$ python3 -q
>>> import numpy as np
>>> np.set_printoptions(precision=2, suppress=True, linewidth=160)
>>> E = np.load("arr.npy")
>>> E
array([[ 4.09,  1.05, -2.83,  6.53,  2.16,  0.31,  0.86,  0.36, -0.47, -5.02, -0.68],
       [ 2.52, -2.19,  0.38,  0.14, -2.03,  4.14,  5.72,  2.95,  2.71, -1.92,  3.87],
       [-1.52,  1.53,  4.34,  3.33,  2.59,  1.2 ,  1.92,  0.03,  6.67,  2.78, -1.19],
       [-4.16, -1.85, -2.94,  0.65, -2.18, -3.82, -2.6 ,  4.15, -5.14, -0.25, -0.67],
       [ 1.35,  4.81, -2.18,  1.46,  2.61,  3.61, -0.73,  1.08,  1.82,  4.9 , -4.39],
       [ 2.78, -2.77,  2.91, -0.83,  2.22, -2.39,  1.68,  0.29,  4.28,  6.59, -0.36],
       [ 1.91,  7.02,  2.37,  2.1 ,  1.26, -1.12,  3.93,  2.27,  0.32, -3.68,  0.11],
       [ 5.47,  4.25, -0.01,  1.57,  1.21, -1.13,  0.1 ,  4.14,  5.27, -1.07,  0.89],
       [-2.12,  1.62,  2.18, -4.07,  1.62, -4.23,  5.76,  0.25, -0.77,  1.86,  3.71],
       [ 2.67,  2.18,  2.12,  0.91, -3.32,  1.62,  0.01, -3.66,  5.6 , -1.39,  4.74],
       [ 3.01, -2.38,  4.6 ,  2.86,  3.78, -2.93,  2.18,  0.49,  4.71, -1.04, -2.18],
       [ 3.04, -3.49, -2.58,  0.56, -2.62,  1.17,  1.69, -7.53, -0.83,  0.71, -1.61],
       [ 3.45, -2.78, -7.66,  0.77,  1.24, -1.8 , -0.31, -1.87, -1.37,  2.3 ,  2.36],
       [-0.29, -2.67,  1.01,  3.39,  1.73, -1.18,  4.4 , -0.69,  5.99, -3.73, -2.51],
       [ 2.18,  1.07, -0.13, -2.08, -4.37, -0.98, -6.81,  3.51,  1.58,  0.08,  2.91],
       [-0.92,  5.63, -2.4 ,  1.12,  2.  , -5.82,  0.93, -2.57,  1.45,  3.02, -1.95],
       [-3.24,  1.78, -0.14,  1.47, -0.64, -0.71,  2.84,  5.19, -2.89,  5.78, -2.55],
       [-2.72, -1.7 ,  3.26, -6.26,  3.85, -1.89,  2.76, -1.34, -0.69,  3.32,  0.78],
       [ 3.69, -2.02,  2.66,  0.58,  2.48, -2.87, -2.37,  2.06, -5.  , -3.48, -3.68],
       [ 6.42, -3.53,  0.27, -2.41, -0.52, -1.59, -1.63, -3.3 ,  0.59, -4.87,  0.02],
       [-2.12,  0.23, -4.25, -0.42,  0.34,  6.05, -2.47, -2.96,  3.26,  0.14, -3.87],
       [-4.07,  3.6 , -2.82, -2.86,  2.64, -0.72,  1.56,  1.77, -2.19, -4.72, -3.78],
       [ 0.44,  4.88, -6.71, -0.12,  2.28, -1.37,  0.24,  0.44, -3.12, -2.93,  2.32]])
>>> A2 = np.c_[E[:, :2] @ np.array([[2, 1], [-2, 2]]), np.array([-1, -1, 0, -1, 0, 0, 0, 1, -2, -2, -2, -1, 1, 0, 0, 2, 2, -2, -2, -1, 1, 0, 0])]
>>> A2
array([[  6.08,   6.19,  -1.  ],
       [  9.42,  -1.86,  -1.  ],
       [ -6.1 ,   1.54,   0.  ],
       [ -4.62,  -7.86,  -1.  ],
       [ -6.92,  10.97,   0.  ],
       [ 11.1 ,  -2.76,   0.  ],
       [-10.22,  15.95,   0.  ],
       [  2.44,  13.97,   1.  ],
       [ -7.48,   1.12,  -2.  ],
       [  0.98,   7.03,  -2.  ],
       [ 10.78,  -1.75,  -2.  ],
       [ 13.06,  -3.94,  -1.  ],
       [ 12.46,  -2.11,   1.  ],
       [  4.76,  -5.63,   0.  ],
       [  2.22,   4.32,   0.  ],
       [-13.1 ,  10.34,   2.  ],
       [-10.04,   0.32,   2.  ],
       [ -2.04,  -6.12,  -2.  ],
       [ 11.42,  -0.35,  -2.  ],
       [ 19.9 ,  -0.64,  -1.  ],
       [ -4.7 ,  -1.66,   1.  ],
       [-15.34,   3.13,   0.  ],
       [ -8.88,  10.2 ,   0.  ]])
>>> np.linalg.norm(np.linalg.qr(E)[0].T @ A2, axis=0) ** 2 / ((A2 ** 2).sum(axis=0) + 1e-12)
array([1.  , 1.  , 0.53])
>>> np.linalg.matrix_rank(A2)
np.int64(3)
>>> np.round(np.linalg.norm(A2 - E @ np.linalg.lstsq(E, A2)[0], axis=0), 2) + 0
array([0.  , 0.  , 4.11])
>>> x = np.array([5, 3, -8, -9, -8, 0, -3, 9, 7, -4, -8])
>>> h1 = np.maximum(E @ x, 0)
>>> h1
array([  0.  ,  23.05,   0.  ,  24.29,  44.77,   0.  ,   7.39,  87.38,   0.  ,   0.  ,   0.  ,   0.  ,   0.  ,   0.  , 108.31,   0.  ,   0.  ,   0.  ,   0.06,
        43.84,  59.14,  62.67,  27.92])
>>> np.flatnonzero(h1 > 1e-9)
array([ 1,  3,  4,  6,  7, 14, 18, 19, 20, 21, 22])
>>> np.tanh(E @ x)
array([-1.  ,  1.  , -1.  ,  1.  ,  1.  , -1.  ,  1.  ,  1.  , -1.  , -1.  , -1.  , -1.  , -0.23, -1.  ,  1.  , -1.  , -0.99, -1.  ,  0.06,  1.  ,  1.  ,
        1.  ,  1.  ])
>>> E.T @ h1
array([ 659.19,  879.65, -761.11, -301.24, -114.6 ,  155.65, -777.01,  779.46,  647.09, -526.02, -130.18])
>>> Xc = E - E.mean(axis=0)
>>> U, sv, vt = np.linalg.svd(Xc, full_matrices=False)
>>> (np.sign(U[:, 0]) == np.sign(U[0, 0])).astype(int)
array([1, 0, 0, 1, 1, 0, 0, 0, 1, 0, 0, 0, 1, 0, 1, 1, 1, 1, 1, 0, 1, 1, 1])
>>> np.abs(vt[-1])
array([0.24, 0.06, 0.23, 0.35, 0.5 , 0.25, 0.33, 0.16, 0.23, 0.02, 0.51])
>>> np.round((sv ** 2).sum() ** 2 / (sv ** 4).sum(), 2)
np.float64(7.97)
>>> vt[0] * np.sign(vt[0, np.abs(vt[0]).argmax()])
array([ 0.32, -0.17,  0.49,  0.16,  0.02,  0.16,  0.22, -0.18,  0.69,  0.03,  0.1 ])
>>> np.abs(U[:, 0]).argmax()
np.int64(3)
>>> np.round(Xc.mean(axis=0), 2) + 0
array([0., 0., 0., 0., 0., 0., 0., 0., 0., 0., 0.])
>>> np.linalg.matrix_rank(Xc)
np.int64(11)
>>> arr = np.loadtxt("layer3.csv", delimiter=",")
>>> arr
array([[1., 0., 0., 0., 8., 0., 0., 1., 0., 6., 1., 0., 0., 0., 9., 4.],
       [0., 1., 0., 0., 0., 0., 5., 0., 6., 0., 0., 2., 0., 0., 0., 0.],
       [0., 9., 8., 0., 0., 0., 2., 0., 1., 0., 0., 1., 0., 0., 0., 0.],
       [0., 0., 0., 0., 0., 4., 0., 0., 0., 0., 0., 0., 5., 2., 0., 0.],
       [6., 0., 0., 0., 5., 0., 0., 4., 0., 3., 2., 0., 0., 0., 6., 3.],
       [0., 0., 0., 2., 0., 7., 0., 0., 0., 0., 0., 0., 3., 3., 0., 0.],
       [0., 0., 2., 0., 0., 0., 3., 0., 1., 0., 0., 2., 0., 0., 0., 0.],
       [8., 0., 0., 0., 9., 0., 0., 1., 0., 8., 5., 0., 0., 0., 7., 0.],
       [0., 2., 1., 0., 0., 0., 4., 0., 7., 0., 0., 8., 0., 0., 0., 0.],
       [0., 0., 0., 0., 0., 0., 0., 1., 0., 4., 4., 0., 0., 0., 8., 0.],
       [0., 0., 0., 0., 2., 0., 0., 6., 0., 9., 4., 0., 0., 0., 2., 9.],
       [0., 9., 6., 0., 0., 0., 4., 0., 8., 0., 0., 0., 0., 0., 0., 0.],
       [0., 0., 0., 3., 0., 6., 0., 0., 0., 0., 0., 0., 1., 4., 0., 0.],
       [0., 0., 0., 0., 0., 9., 0., 0., 0., 0., 0., 0., 4., 2., 0., 0.],
       [1., 0., 0., 0., 5., 0., 0., 3., 0., 3., 4., 0., 0., 0., 9., 0.],
       [4., 0., 0., 0., 4., 0., 0., 7., 0., 8., 5., 0., 0., 0., 8., 2.]])
>>> # splits into 3 blocks
>>> u, v = arr[10], arr[12]
>>> u @ u
np.float64(222.0)
>>> pr = (u @ v) / (u @ u) * u
>>> v - pr
array([0., 0., 0., 3., 0., 6., 0., 0., 0., 0., 0., 0., 1., 4., 0., 0.])
>>> np.linalg.matrix_rank(np.outer(u, v))
np.int64(1)
>>> pr
array([0., 0., 0., 0., 0., 0., 0., 0., 0., 0., 0., 0., 0., 0., 0., 0.])
>>> K = np.array([[0, 0, 0, 0, 0],
...     [0, 0, 1, 0, 0],
...     [0, 1, 0, 0, 0],
...     [0, 0, 0, 0, 1],
...     [0, 0, 0, 1, 0]])
>>> K
array([[0, 0, 0, 0, 0],
       [0, 0, 1, 0, 0],
       [0, 1, 0, 0, 0],
       [0, 0, 0, 0, 1],
       [0, 0, 0, 1, 0]])
>>> np.trace(K @ K @ K) // 6
np.int64(0)
>>> np.argwhere(np.triu(K))
array([[1, 2],
       [3, 4]])
>>> K.sum(axis=0)
array([0, 1, 1, 1, 1])
>>> K @ K
array([[0, 0, 0, 0, 0],
       [0, 1, 0, 0, 0],
       [0, 0, 1, 0, 0],
       [0, 0, 0, 1, 0],
       [0, 0, 0, 0, 1]])
>>> Lm = np.diag(K.sum(axis=1)) - K
>>> np.linalg.matrix_rank(Lm)
np.int64(2)
>>> np.allclose(K[:-1].T @ np.linalg.lstsq(K[:-1].T, K[-1])[0], K[-1])
False
>>> np.abs(np.diag(np.linalg.qr(K)[1])) > 1e-9
array([False,  True,  True,  True,  True])
>>> np.linalg.lstsq(K[:-1].T, K[-1])[2]
np.int32(3)
